$ python -q
>>> import numpy as np
>>> from numpy import linalg as LA
>>> np.set_printoptions(suppress=True, linewidth=200)
>>> K = np.loadtxt("block3.csv", delimiter=",")
>>> K
array([[ 1.,  0.,  0.,  7.,  7.,  0.],
       [ 0.,  3.,  0.,  0.,  0.,  6.],
       [ 7.,  0.,  3., -3., -5.,  0.],
       [-4.,  0.,  7., -1., -2.,  0.],
       [-2.,  0., -8., -9.,  8.,  0.],
       [ 0., -1.,  0.,  0.,  0., -9.]])
>>> u = np.array([3, 3, -1, -5, -9, -2])
>>> B = K + np.outer(u, np.eye(6)[4])
>>> LA.matrix_rank(LA.inv(B) - LA.inv(K), tol=1e-8)
np.int64(1)
>>> round(LA.det(B) / LA.det(K), 2), round(1 + LA.solve(K, u)[4], 2)
(np.float64(0.39), np.float64(0.39))
>>> B
array([[ 1.,  0.,  0.,  7., 10.,  0.],
       [ 0.,  3.,  0.,  0.,  3.,  6.],
       [ 7.,  0.,  3., -3., -6.,  0.],
       [-4.,  0.,  7., -1., -7.,  0.],
       [-2.,  0., -8., -9., -1.,  0.],
       [ 0., -1.,  0.,  0., -2., -9.]])
>>> LA.matrix_rank(B - K)
np.int64(1)
>>> W = np.array([[-1, 2], [0, 1], [1, -1], [0, -1], [0, 2], [1, 0]])
>>> c = np.array([0, 1])
>>> hid = np.maximum(B @ W + c, 0)
>>> hid
array([[ 0., 16.],
       [ 6., 10.],
       [ 0.,  3.],
       [11.,  0.],
       [ 0., 12.],
       [ 0.,  0.]])
>>> np.round((hid > 0).mean(axis=0), 2)
array([0.33, 0.67])
>>> cent = np.array([[5, 0, 5], [5, 2, 1]])
>>> hid @ cent
array([[80., 32., 16.],
       [80., 20., 40.],
       [15.,  6.,  3.],
       [55.,  0., 55.],
       [60., 24., 12.],
       [ 0.,  0.,  0.]])
>>> W @ cent
array([[ 5,  4, -3],
       [ 5,  2,  1],
       [ 0, -2,  4],
       [-5, -2, -1],
       [10,  4,  2],
       [ 5,  0,  5]])
>>> hid.reshape(2, -1)
array([[ 0., 16.,  6., 10.,  0.,  3.],
       [11.,  0.,  0., 12.,  0.,  0.]])
>>> hid.reshape(6, 3)
Traceback (most recent call last):
  File "<python-input-20>", line 1, in <module>
    hid.reshape(6, 3)
    ~~~~~~~~~~~^^^^^^
ValueError: cannot reshape array of size 12 into shape (6,3)
>>> t3 = hid.reshape(6, 2, -1)
>>> np.swapaxes(t3, 1, 2)[4]
array([[ 0., 12.]])
>>> t3.transpose(1, 0, 2)
array([[[ 0.],
        [ 6.],
        [ 0.],
        [11.],
        [ 0.],
        [ 0.]],

       [[16.],
        [10.],
        [ 3.],
        [ 0.],
        [12.],
        [ 0.]]])
>>> t3[:, 0]
array([[ 0.],
       [ 6.],
       [ 0.],
       [11.],
       [ 0.],
       [ 0.]])
>>> np.round(LA.det(K), 2)
np.float64(-139902.0)
>>> (K != 0).astype(int)
array([[1, 0, 0, 1, 1, 0],
       [0, 1, 0, 0, 0, 1],
       [1, 0, 1, 1, 1, 0],
       [1, 0, 1, 1, 1, 0],
       [1, 0, 1, 1, 1, 0],
       [0, 1, 0, 0, 0, 1]])
